% python3 -q
>>> import numpy as np
>>> np.set_printoptions(precision=3, suppress=True, linewidth=120)
>>> out = np.array([[-1.1], [1.2], [0.7], [0.8]])
>>> Z = np.array([[-0.5, -1.1]])
>>> F = out @ Z
>>> F
array([[ 0.55,  1.21],
       [-0.6 , -1.32],
       [-0.35, -0.77],
       [-0.4 , -0.88]])
>>> f = np.array([7, 3])
>>> np.array([np.convolve(row, f, "same") for row in F])
array([[  3.85,  10.12],
       [ -4.2 , -11.04],
       [ -2.45,  -6.44],
       [ -2.8 ,  -7.36]])
>>> np.correlate(F[0], F[3], "full")
array([-0.484, -1.285, -0.484])
>>> Uu, sv, Vh = np.linalg.svd(F)
>>> sv.round(3) + 0
array([2.349, 0.   ])
>>> out = Uu[:, :1] @ np.diag(sv[:1]) @ Vh[:1]
>>> round(float(np.linalg.norm(F - out, 2)), 3), np.round(sv[1], 3)
(0.0, np.float64(0.0))
>>> out
array([[ 0.55,  1.21],
       [-0.6 , -1.32],
       [-0.35, -0.77],
       [-0.4 , -0.88]])
>>> r = np.linalg.matrix_rank(F)
>>> r
np.int64(1)
>>> null = np.linalg.svd(F)[2][r:].T
>>> np.round(F @ null, 3) + 0
array([[0.],
       [0.],
       [0.],
       [0.]])
>>> [int(np.linalg.matrix_rank(np.delete(F, i, axis=0))) for i in range(4)]
[1, 1, 1, 1]
>>> null.shape
(2, 1)
>>> [int(np.linalg.matrix_rank(F[:i])) for i in range(1, len(F) + 1)]
[1, 1, 1, 1]
>>> w1 = np.array([[0, 5, 0, 5], [2, 3, 1, 5]])
>>> coef = np.array([-5, -5, 3, 3])
>>> act = np.maximum(F @ w1 + coef, 0)
>>> act
array([[ 0.  ,  1.38,  4.21, 11.8 ],
       [ 0.  ,  0.  ,  1.68,  0.  ],
       [ 0.  ,  0.  ,  2.23,  0.  ],
       [ 0.  ,  0.  ,  2.12,  0.  ]])
>>> (act > 0).astype(int)
array([[0, 1, 1, 1],
       [0, 0, 1, 0],
       [0, 0, 1, 0],
       [0, 0, 1, 0]])
>>> Z = np.array([[0, -2, -1], [1, 1, 1], [1, -3, 0], [3, -2, 2]])
>>> w1 @ Z
array([[ 20,  -5,  15],
       [ 19, -14,  11]])
>>> act @ Z
array([[ 40.99, -34.85,  24.98],
       [  1.68,  -5.04,   0.  ],
       [  2.23,  -6.69,   0.  ],
       [  2.12,  -6.36,   0.  ]])
>>> np.linalg.lstsq(F[:-1].T, F[-1])[2]
np.int32(1)
>>> E = np.load("block8.npy")
>>> E
array([[ 8., -3.,  6., -9.],
       [-3.,  0., -2.,  3.],
       [ 6., -2.,  3., -6.],
       [-9.,  3., -6.,  8.]])
>>> out = F / np.linalg.norm(F, axis=1, keepdims=True)
>>> gram = out @ out.T
>>> np.degrees(np.arccos(np.clip(gram[0, 3], -1, 1)))
np.float64(180.0)
>>> evals, V = np.linalg.eigh(E)
>>> x0 = np.array([4, 5, 4, 5])
>>> np.linalg.eigvalsh(E[1:, 1:])
array([-1., -1., 13.])
>>> x0 @ E @ x0
np.float64(-82.0)
>>> np.abs(E).sum(axis=1).max(), np.abs(evals).max()
(np.float64(26.0), np.float64(22.0))
>>> V * np.maximum(evals, 0) @ V.T
array([[ 8.609, -2.87 ,  5.739, -8.609],
       [-2.87 ,  0.957, -1.913,  2.87 ],
       [ 5.739, -1.913,  3.826, -5.739],
       [-8.609,  2.87 , -5.739,  8.609]])
>>> (np.sign(V[:, -1].round(6)) == np.sign(V[0, -1].round(6))).astype(int)
array([1, 0, 1, 0])
>>> J = np.load("run18.npy")
>>> J
array([[-30.813,  -7.24 ,   5.876],
       [-13.992,  -4.048,   3.036],
       [-11.001,  -3.433,   2.432],
       [ -2.127,  -1.09 ,   0.312],
       [  1.342,   0.8  ,   0.118],
       [  3.603,   1.985,   0.547],
       [ 13.818,   5.998,   2.498],
       [ 16.821,   7.015,   3.002],
       [ 20.855,   8.327,   3.642],
       [ 30.274,  11.227,   5.014]])
>>> np.einsum("ij,ji->", E, E)
np.float64(487.0)
>>> np.einsum("ii->", E)
np.float64(19.0)
>>> round(float(np.linalg.eigvals(E).sum().real), 3)
19.0
>>> data = np.array([[0, 3, 4], [3, 2, 1], [4, 1, 4]])
>>> x0 = np.array([0, 3, 3])
>>> rhs = data @ x0
>>> rhs
array([21,  9, 15])
>>> np.linalg.solve(data, rhs + data[:, 2])
array([0., 3., 4.])
>>> np.round(np.linalg.solve(data, data[:, 1]), 3) + 0
array([0., 1., 0.])
>>> feats = np.array([[-1.0, 1.0, 0.0], [0.0, -1.0, 1.0], [0.0, 0.0, -1.0]])
>>> feats
array([[-1.,  1.,  0.],
       [ 0., -1.,  1.],
       [ 0.,  0., -1.]])
>>> np.trace(feats)
np.float64(-3.0)
>>> (feats - feats.T) / 2
array([[ 0. ,  0.5,  0. ],
       [-0.5,  0. ,  0.5],
       [ 0. , -0.5,  0. ]])
>>> feats @ feats
array([[ 1., -2.,  1.],
       [ 0.,  1., -2.],
       [ 0.,  0.,  1.]])
>>> round(np.linalg.det(feats), 3)
np.float64(-1.0)
>>> evals, V = np.linalg.eigh(E)
>>> np.round(V.T @ V, 3) + 0
array([[1., 0., 0., 0.],
       [0., 1., 0., 0.],
       [0., 0., 1., 0.],
       [0., 0., 0., 1.]])
>>> np.round(V @ np.diag(evals) @ V.T, 3) + 0
array([[ 8., -3.,  6., -9.],
       [-3.,  0., -2.,  3.],
       [ 6., -2.,  3., -6.],
       [-9.,  3., -6.,  8.]])
>>> (evals > 1e-8).sum(), (evals < -1e-8).sum()
(np.int64(1), np.int64(3))
>>> np.linalg.eigvalsh(E + 4 * np.eye(4))
array([ 3.,  3.,  3., 26.])
>>> np.abs(V[:, -1])
array([0.626, 0.209, 0.417, 0.626])
>>> rng = np.random.default_rng(63)
>>> out = feats + rng.integers(-2, 3, (3, 2)) @ rng.integers(-2, 3, (2, 3))
>>> out
array([[-1.,  1.,  0.],
       [-2.,  1., -5.],
       [ 2., -2.,  1.]])
>>> np.abs(out - feats).sum(axis=1)
array([ 0., 10.,  6.])
>>> x0 = np.array([0, 2, 3])
>>> np.linalg.norm(feats @ x0) <= np.linalg.norm(feats, 2) * np.linalg.norm(x0) + 1e-9
np.True_
>>> (feats * x0).sum(axis=1)
array([ 2.,  1., -3.])
>>> np.sign((feats @ x0).round(6))
array([ 1.,  1., -1.])
>>> feats @ (2 * x0)
array([ 4.,  2., -6.])
>>> A = np.load("data.npy")
>>> A
array([[3, 3, 3, 3],
       [2, 1, 2, 1],
       [3, 3, 3, 3],
       [2, 1, 2, 1]])
>>> # rows 0 and 2 are equal
>>> f, g = A[3], A[1]
>>> f @ g
np.int64(10)
>>> p = (f @ g) / (f @ f) * f
>>> p
array([2., 1., 2., 1.])
>>> (g - p) @ f
np.float64(0.0)
>>> round(float(np.linalg.norm(f + g) ** 2 + np.linalg.norm(f - g) ** 2), 3)
40.0
>>> Uu, sv, Vh = np.linalg.svd(A)
>>> V = Vh[:(sv > 1e-8).sum()]
>>> x0 = A[2] + -3 * A[1] + rng.integers(2) * np.eye(4)[2]
>>> x0
array([-3.,  0., -3.,  0.])
>>> np.diag(V.T @ V)
array([0.5, 0.5, 0.5, 0.5])
>>> np.allclose(V.T @ V @ x0, x0)
True
>>> round(np.linalg.norm(x0 - V.T @ V @ x0), 3)
np.float64(0.0)
>>> np.round(V.T @ V, 3) + 0
array([[0.5, 0. , 0.5, 0. ],
       [0. , 0.5, 0. , 0.5],
       [0.5, 0. , 0.5, 0. ],
       [0. , 0.5, 0. , 0.5]])
>>> M = np.load("m.npy")
>>> M
array([[ 1,  0,  0],
       [-3,  1,  0],
       [-3,  0,  1]])
>>> # triangular, det is the product of the diagonal
>>> x0 = np.array([1, -1, -2])
>>> rhs = M @ x0
>>> coef, lr = np.zeros(3), 1 / np.linalg.norm(M, 2) ** 2
>>> for i in range(60):
...     coef -= lr * M.T @ (M @ coef - rhs)
...     if i % 10 == 0: print(i, round(np.linalg.norm(M @ coef - rhs), 3))
... 
0 0.789
10 0.569
20 0.461
30 0.409
40 0.384
50 0.368
>>> np.round(np.linalg.cond(M), 3)
np.float64(19.95)
>>> coef
array([ 1.348,  0.076, -0.879])
>>> def softmax(z):
...     e = np.exp(z - z.max(axis=-1, keepdims=True))
...     return e / e.sum(axis=-1, keepdims=True)
... 
>>> softmax(M[1] + -1)
array([0.013, 0.721, 0.265])
>>> np.round(softmax(10 * M[1]), 3) + 0
array([0., 1., 0.])
>>> att = M @ M.T / np.sqrt(3)
>>> softmax(att)[1] @ M
array([-2.999,  0.64 ,  0.359])
>>> np.round(softmax(att), 3) + 0
array([[0.834, 0.083, 0.083],
       [0.   , 0.64 , 0.359],
       [0.   , 0.359, 0.64 ]])
>>> round(np.abs(np.linalg.eigvals(M)).max(), 3)
np.float64(1.0)
>>> np.round(np.linalg.det(M), 3)
np.float64(1.0)
>>> round(np.linalg.norm(M[1], 1), 3), round(float(np.linalg.norm(M[1], np.inf)), 3)
(np.float64(4.0), 3.0)
>>> np.linalg.norm(M, axis=1).argmax()
np.int64(1)
>>> round(float(np.linalg.norm(M, "nuc")), 3)
5.69
>>> round(np.linalg.norm(M) ** 2 / np.linalg.norm(M, 2) ** 2, 3)
np.float64(1.053)
>>> mat = np.loadtxt("layer16.csv", delimiter=",")
>>> mat
array([[-14.091,  10.313, -15.167],
       [-12.241,   8.698, -12.486],
       [ -6.055,   3.547,  -4.266],
       [ -4.808,   2.591,  -2.845],
       [ -3.914,   1.939,  -1.914],
       [ -1.75 ,   0.562,  -0.178],
       [ -1.029,   0.226,   0.111],
       [ -0.765,   0.132,   0.153],
       [ -0.067,   0.001,   0.032],
       [  0.029,   0.   ,  -0.015],
       [  0.257,   0.016,  -0.15 ],
       [  0.716,   0.098,  -0.438],
       [  0.864,   0.123,  -0.497],
       [  0.948,   0.134,  -0.517],
       [  1.148,   0.148,  -0.524],
       [  2.139,  -0.049,   0.145],
       [  6.627,  -2.923,   7.423],
       [  7.099,  -3.288,   8.302]])
>>> out = mat + rng.integers(-2, 3, (18, 1)) @ rng.integers(-2, 3, (1, 3))
>>> out
array([[-13.091,   9.313, -15.167],
       [-10.241,   6.698, -12.486],
       [ -5.055,   2.547,  -4.266],
       [ -3.808,   1.591,  -2.845],
       [ -3.914,   1.939,  -1.914],
       [  0.25 ,  -1.438,  -0.178],
       [ -3.029,   2.226,   0.111],
       [ -0.765,   0.132,   0.153],
       [ -0.067,   0.001,   0.032],
       [  2.029,  -2.   ,  -0.015],
       [  0.257,   0.016,  -0.15 ],
       [  1.716,  -0.902,  -0.438],
       [  2.864,  -1.877,  -0.497],
       [ -0.052,   1.134,  -0.517],
       [  2.148,  -0.852,  -0.524],
       [  0.139,   1.951,   0.145],
       [  7.627,  -3.923,   7.423],
       [  9.099,  -5.288,   8.302]])
>>> np.linalg.matrix_rank(out - mat, tol=1e-8)
np.int64(1)
>>> np.round(np.linalg.svd(out - mat, compute_uv=False), 3) + 0
array([8.367, 0.   , 0.   ])
>>> out - mat
array([[ 1., -1.,  0.],
       [ 2., -2.,  0.],
       [ 1., -1.,  0.],
       [ 1., -1.,  0.],
       [ 0.,  0.,  0.],
       [ 2., -2.,  0.],
       [-2.,  2.,  0.],
       [ 0.,  0.,  0.],
       [ 0.,  0.,  0.],
       [ 2., -2.,  0.],
       [ 0.,  0.,  0.],
       [ 1., -1.,  0.],
       [ 2., -2.,  0.],
       [-1.,  1.,  0.],
       [ 1., -1.,  0.],
       [-2.,  2.,  0.],
       [ 1., -1.,  0.],
       [ 2., -2.,  0.]])
>>> A.shape
(4, 4)
>>> np.unravel_index(np.abs(A).argmax(), A.shape)
(np.int64(0), np.int64(0))
>>> A.sum(axis=0)
array([10,  8, 10,  8])
